% ipython --no-banner

In [1]: import numpy as np

In [2]: import numpy.linalg as la

In [3]: np.set_printoptions(precision=2, suppress=True, linewidth=160)

In [4]: K = np.loadtxt("x.csv", delimiter=",")

In [5]: K
Out[5]: 
array([[ 0.,  2.,  2., -1., -1.,  1.],
       [ 0.,  0.,  0.,  2.,  1.,  0.],
       [ 0.,  0.,  0.,  2.,  0., -1.],
       [ 0.,  0.,  0.,  0.,  0.,  2.],
       [ 0.,  0.,  0.,  0.,  0.,  1.],
       [ 0.,  0.,  0.,  0.,  0.,  0.]])

In [6]: # column 2 repeats column 1

In [7]: rng = np.random.default_rng(84)

In [8]: idx = rng.permutation(6)

In [9]: idx
Out[9]: array([0, 5, 2, 4, 3, 1])

In [10]: Y = K[idx][:, idx]

In [11]: np.sort(np.abs(la.eigvals(Y)))
Out[11]: array([0., 0., 0., 0., 0., 0.])

In [12]: [round(float(x), 2) for x in la.svd(K, compute_uv=False)[:3]]
Out[12]: [3.89, 2.38, 2.2]

In [13]: np.round(la.norm(K, 2) / la.norm(K), 2)
Out[13]: np.float64(0.76)

In [14]: np.argsort(-la.norm(K, axis=0).round(6), kind="stable")[:3]
Out[14]: array([3, 5, 1])

In [15]: T = np.stack([K, 3 * K, K[::-1]])

In [16]: print(T.shape)
(3, 6, 6)

In [17]: T.sum(axis=0)
Out[17]: 
array([[ 0.,  8.,  8., -4., -4.,  4.],
       [ 0.,  0.,  0.,  8.,  4.,  1.],
       [ 0.,  0.,  0.,  8.,  0., -2.],
       [ 0.,  0.,  0.,  2.,  0.,  7.],
       [ 0.,  0.,  0.,  2.,  1.,  4.],
       [ 0.,  2.,  2., -1., -1.,  1.]])

In [18]: la.matrix_rank(T)
Out[18]: array([4, 4, 4])

In [19]: (T @ K.T).shape
Out[19]: (3, 6, 6)

In [20]: [int(la.matrix_rank(la.matrix_power(K, p))) for p in range(1, 7)]
Out[20]: [4, 2, 1, 0, 0, 0]

In [21]: np.sort(la.eigvals(K))
Out[21]: array([0., 0., 0., 0., 0., 0.])

In [22]: np.prod(np.diag(K)), round(la.det(K), 2)
Out[22]: (np.float64(0.0), np.float64(0.0))

In [23]: la.matrix_rank(K - K[0, 0] * np.eye(6))
Out[23]: np.int64(4)

In [24]: Uu, s, vt = la.svd(K)

In [25]: vecs = vt[:(s > 1e-8).sum()]

In [26]: x = K[4] + -3 * K[3] + rng.integers(2) * np.eye(6)[5]

In [27]: x
Out[27]: array([ 0.,  0.,  0.,  0.,  0., -4.])

In [28]: la.matrix_rank(np.vstack([K, x]))
Out[28]: np.int64(4)

In [29]: print(np.round(la.norm(x - vecs.T @ vecs @ x), 2))
0.0

In [30]: np.round(vecs.T @ vecs, 2) + 0
Out[30]: 
array([[0. , 0. , 0. , 0. , 0. , 0. ],
       [0. , 0.5, 0.5, 0. , 0. , 0. ],
       [0. , 0.5, 0.5, 0. , 0. , 0. ],
       [0. , 0. , 0. , 1. , 0. , 0. ],
       [0. , 0. , 0. , 0. , 1. , 0. ],
       [0. , 0. , 0. , 0. , 0. , 1. ]])

In [31]: np.diag(vecs.T @ vecs)
Out[31]: array([0. , 0.5, 0.5, 1. , 1. , 1. ])

In [32]: F = rng.normal(size=(17, 6)) + 5 * np.array([1, 0, 1, 1, -1, 3])

In [33]: F
Out[33]: 
array([[ 6.04, -1.21,  4.83,  5.64, -4.86, 14.14],
       [ 6.14, -0.13,  4.48,  4.14, -6.41, 16.02],
       [ 4.14, -0.08,  3.42,  4.69, -3.23, 13.65],
       [ 5.1 , -0.79,  6.01,  6.83, -3.42, 13.48],
       [ 5.66, -1.92,  3.62,  5.27, -4.66, 14.85],
       [ 5.11,  0.5 ,  3.85,  5.62, -5.88, 15.25],
       [ 6.12,  0.82,  4.83,  4.44, -4.43, 16.13],
       [ 4.69,  0.45,  4.08,  5.67, -3.92, 14.1 ],
       [ 6.29, -1.32,  4.3 ,  2.8 , -5.37, 14.71],
       [ 6.15,  0.57,  4.14,  5.05, -5.66, 14.06],
       [ 5.66, -1.26,  5.38,  4.25, -3.9 , 14.2 ],
       [ 4.4 , -0.28,  5.21,  5.88, -4.93, 16.42],
       [ 5.44,  0.16,  5.9 ,  5.9 , -3.82, 15.3 ],
       [ 5.94,  0.26,  4.39,  5.39, -5.35, 15.  ],
       [ 5.58, -0.53,  3.53,  5.62, -3.3 , 13.72],
       [ 4.27,  2.5 ,  4.64,  1.73, -3.33, 15.56],
       [ 6.15,  0.58,  4.43,  5.78, -6.64, 15.47]])

In [34]: np.abs(la.svd(F)[2][-1])
Out[34]: array([0.76, 0.27, 0.37, 0.09, 0.45, 0.06])

In [35]: la.matrix_rank(F, rtol=0.1)
Out[35]: np.int64(1)

In [36]: round(np.log10(la.cond(F)))
Out[36]: 2
